>>> import numpy as np
>>> np.set_printoptions(precision=3, suppress=True, linewidth=120)
>>> rnd = lambda a: np.round(a, 3) + 0
>>> data = np.load("arr.npy")
>>> rnd(data)
array([[-1.83 , -2.558,  2.471],
       [-1.83 , -1.706, -3.121],
       [ 3.05 , -2.558, -0.39 ]])
>>> rnd(np.linalg.norm(data, axis=0))
array([4., 4., 4.])
>>> rnd(data.T @ data)
array([[16.,  0.,  0.],
       [ 0., 16.,  0.],
       [ 0.,  0., 16.]])
>>> t3 = np.stack([data, 3 * data, data[::-1]])
>>> rnd(t3.sum(axis=0))
array([[ -4.27 , -12.792,   9.494],
       [ -9.15 ,  -8.528, -15.606],
       [ 10.37 , -12.792,   0.91 ]])
>>> rnd(np.einsum("bij,cij->bc", t3, t3))
array([[ 48., 144.,  16.],
       [144., 432.,  48.],
       [ 16.,  48.,  48.]])
>>> np.linalg.matrix_rank(t3.reshape(3, -1))
np.int64(2)
>>> rnd(np.linalg.det(t3))
array([  64., 1728.,  -64.])
>>> M2 = data / np.sqrt((data ** 2).mean(axis=1, keepdims=True))
>>> rnd(M2[1])
array([-0.792, -0.739, -1.352])
>>> np.linalg.matrix_rank(data - data.mean(axis=1, keepdims=True))
np.int64(2)
>>> np.linalg.matrix_rank(M2) == np.linalg.matrix_rank(data)
np.True_
>>> print(rnd(data - data.mean(axis=1, keepdims=True)))
[[-1.191 -1.919  3.11 ]
 [ 0.389  0.513 -0.902]
 [ 3.016 -2.592 -0.424]]
>>> rnd(np.linalg.norm(M2, axis=1))
array([1.732, 1.732, 1.732])
>>> A = np.loadtxt("layer14.csv", delimiter=",")
>>> A
array([[1.   , 0.5  , 0.25 , 0.125],
       [0.5  , 1.   , 0.5  , 0.25 ],
       [0.25 , 0.5  , 1.   , 0.5  ],
       [0.125, 0.25 , 0.5  , 1.   ]])
>>> x0 = np.array([-1, 2, 5, -4])
>>> a = np.maximum(A @ x0, 0)
>>> rnd(A.T @ a)
array([3.188, 5.25 , 5.438, 2.719])
>>> np.maximum(A @ (3 * x0), 0)
array([ 2.25,  9.  , 11.25,  0.  ])
>>> ev, vecs = np.linalg.eigh(A)
>>> np.abs(vecs[:, -1]).round(6).argmax()
np.int64(1)
>>> np.unique(ev.round(6) + 0, return_counts=True)[1]
array([1, 1, 1, 1])
>>> rnd(vecs.T @ A @ vecs)
array([[0.375, 0.   , 0.   , 0.   ],
       [0.   , 0.539, 0.   , 0.   ],
       [0.   , 0.   , 1.   , 0.   ],
       [0.   , 0.   , 0.   , 2.086]])
>>> (ev > 1e-8).sum(), (ev < -1e-8).sum()
(np.int64(4), np.int64(0))
>>> print(rnd(np.linalg.eigvalsh(A + -3 * np.eye(4))))
[-2.625 -2.461 -2.    -0.914]
>>> m1 = np.array([[1, 1, 1, 0], [2, 0, 0, 2], [2, 0, 0, 0]])
>>> rnd(np.linalg.norm(m1, 1)), rnd(np.linalg.norm(m1, np.inf))
(np.float64(5.0), np.float64(4.0))
>>> rnd(np.linalg.norm(m1, "nuc"))
np.float64(6.014)
>>> rnd(np.linalg.norm(m1, 2))
np.float64(3.374)
>>> np.linalg.norm(m1, axis=1).argmax()
np.int64(1)
>>> print(rnd(np.linalg.norm(m1[1] - m1[0])))
2.646
